% python3 -q
>>> import numpy as np
>>> from numpy import linalg as LA
>>> np.set_printoptions(precision=2, suppress=True, linewidth=140, floatmode="fixed")
>>> def rnd(a):
...     return np.round(a, 2) + 0
... 
>>> M = np.load("layer15.npy")
>>> M
array([[0, 0, 0, 0, 0, 2, 0, 0, 0],
       [0, 0, 0, 0, 0, 0, 8, 0, 0],
       [8, 0, 0, 0, 0, 0, 0, 0, 0],
       [0, 0, 0, 5, 0, 0, 0, 0, 0],
       [0, 0, 0, 0, 8, 0, 0, 0, 0],
       [0, 0, 0, 0, 0, 0, 0, 8, 0],
       [0, 0, 0, 0, 0, 0, 0, 0, 1],
       [0, 0, 3, 0, 0, 0, 0, 0, 0],
       [0, 3, 0, 0, 0, 0, 0, 0, 0]])
>>> # 4 groups of indices that never mix
>>> x = np.array([1, 1, 1, 0, 0, 2, 0, 0, 0])
>>> M @ np.eye(9)[2]
array([0.00, 0.00, 0.00, 0.00, 0.00, 0.00, 0.00, 3.00, 0.00])
>>> LA.norm(M @ x) <= LA.norm(M, 2) * LA.norm(x) + 1e-9
np.True_
>>> (M @ x).argmax()
np.int64(2)
>>> rnd(LA.det(M))
np.float64(-368640.0)
>>> np.flatnonzero(LA.matrix_power((M != 0) + (M.T != 0) + np.eye(9), 9)[0])
array([0, 2, 5, 7])
>>> rnd(LA.svd(M, compute_uv=False))
array([8.00, 8.00, 8.00, 8.00, 5.00, 3.00, 3.00, 2.00, 1.00])
>>> M[:, 2] @ M[:, 6]
np.int64(0)
>>> data = np.loadtxt("a.csv", delimiter=",")
>>> data
array([[-2.10,  0.10, -0.50,  2.30],
       [ 0.15, -0.70,  0.10,  0.40],
       [-4.06,  0.60, -0.70, -1.00],
       [-7.81,  1.20, -1.60,  0.50],
       [ 0.98, -0.10,  0.20,  0.10],
       [ 5.50,  1.20,  1.10,  0.40],
       [-2.85,  0.60, -0.50,  1.40],
       [ 1.32, -0.30,  0.30, -0.60],
       [ 0.83,  1.00,  0.10,  0.50],
       [-6.30,  1.00, -1.30, -0.60],
       [-2.50, -0.20, -0.50,  0.40],
       [-3.51, -0.10, -0.60, -0.50],
       [ 2.74,  0.00,  0.60,  2.70],
       [-8.08, -0.90, -1.70,  0.80],
       [ 1.73, -0.50,  0.30,  1.30],
       [ 5.65, -0.70,  1.10, -0.50],
       [ 4.53, -2.30,  0.90, -0.50],
       [-1.53,  0.20, -0.20,  3.40],
       [ 0.45, -0.20,  0.20,  0.80],
       [ 5.63, -1.30,  1.10, -0.20],
       [10.91,  0.80,  2.20, -0.10],
       [ 5.89,  1.90,  1.30,  1.10],
       [-2.85, -1.30, -0.60,  0.00]])
>>> x = np.array([2, -3, 0, -2])
>>> h1 = np.maximum(data @ x, 0)
>>> rnd(np.maximum(data @ (3 * x), 0))
array([ 0.00,  4.80,  0.00,  0.00,  6.18, 19.80,  0.00, 14.22,  0.00,  0.00,  0.00,  0.00,  0.24,  0.00,  7.08, 43.20, 50.88,  0.00,  0.00,
       46.68, 58.86, 11.64,  0.00])
>>> rnd(np.tanh(data @ x))
array([-1.00,  0.92, -1.00, -1.00,  0.97,  1.00, -1.00,  1.00, -0.98, -1.00, -1.00, -1.00,  0.08, -1.00,  0.98,  1.00,  1.00, -1.00, -0.10,
        1.00,  1.00,  1.00, -0.95])
>>> round(np.log10(LA.cond(data)))
2
>>> rnd(np.abs(LA.svd(data)[2][-1]))
array([0.20, 0.01, 0.98, 0.01])
>>> [round(float(x), 2) for x in LA.svd(data, compute_uv=False)[:3]]
[22.96, 5.91, 4.42]
>>> rnd(LA.norm(data, 2) / LA.norm(data))
np.float64(0.95)
>>> z = data[:, 0] > np.median(data[:, 0])
>>> u = data[z].mean(axis=0) - data[~z].mean(axis=0)
>>> ((data - data.mean(axis=0)) @ u > 0).astype(int)
array([0, 0, 0, 0, 1, 1, 0, 1, 1, 0, 0, 0, 1, 0, 1, 1, 1, 0, 1, 1, 1, 1, 0])
>>> J = np.load("block12.npy")
>>> J
array([[ 0.10, -0.80,  1.10, -0.30],
       [-1.00, -1.10,  0.60,  1.40],
       [ 0.20, -1.70, -0.20,  1.00],
       [ 0.40, -0.30,  0.40,  0.20],
       [ 2.00, -8.00, -6.00,  0.00],
       [ 0.00, -0.90,  0.50,  0.50],
       [ 0.20,  2.00, -0.60, -0.30],
       [ 1.20,  0.60,  0.10,  0.10],
       [-0.80, -0.80,  0.90,  0.30],
       [-1.70,  0.10,  0.10,  0.60],
       [-1.80, -0.30,  0.30,  0.50],
       [-1.90, -0.70,  0.50, -1.90],
       [-0.70,  0.50,  0.10, -1.60],
       [ 0.50, -2.90,  0.80, -1.00],
       [-2.40,  0.40, -0.70,  0.50],
       [ 0.40, -0.20,  0.20,  0.00],
       [ 0.40, -1.10, -0.80,  0.40],
       [ 1.10, -0.60, -0.30, -0.70],
       [ 0.80,  1.90, -0.30, -0.60],
       [ 0.20, -0.40,  0.00,  0.50],
       [ 0.80,  1.50, -1.20,  0.60],
       [ 0.40, -0.20, -0.10, -0.90],
       [-0.10,  1.30,  1.50, -2.00],
       [ 1.20, -0.20,  0.70, -0.40],
       [ 0.40,  1.20, -1.20, -2.20],
       [ 1.00,  0.50, -0.20,  0.00],
       [-3.10, -0.90,  1.40, -1.00],
       [-1.20,  1.30, -0.80,  0.20],
       [ 0.80, -2.50,  0.00,  0.40],
       [ 0.00, -0.50, -0.70,  1.20],
       [-0.60, -0.90,  0.80, -0.10],
       [-1.00, -0.40,  0.00,  0.10],
       [-0.20,  0.30, -1.30, -0.70]])
>>> G = J.T @ J
>>> rnd(LA.svd(J, compute_uv=False) ** 2)
array([129.58,  45.87,  25.87,  24.94])
>>> rnd(G)
array([[ 42.28, -12.64, -18.14,   1.03],
       [-12.64, 105.20,  37.27,  -6.79],
       [-18.14,  37.27,  52.64,  -3.72],
       [  1.03,  -6.79,  -3.72,  26.14]])
>>> LA.matrix_rank(G)
np.int64(4)
>>> (J @ J.T).shape
(33, 33)
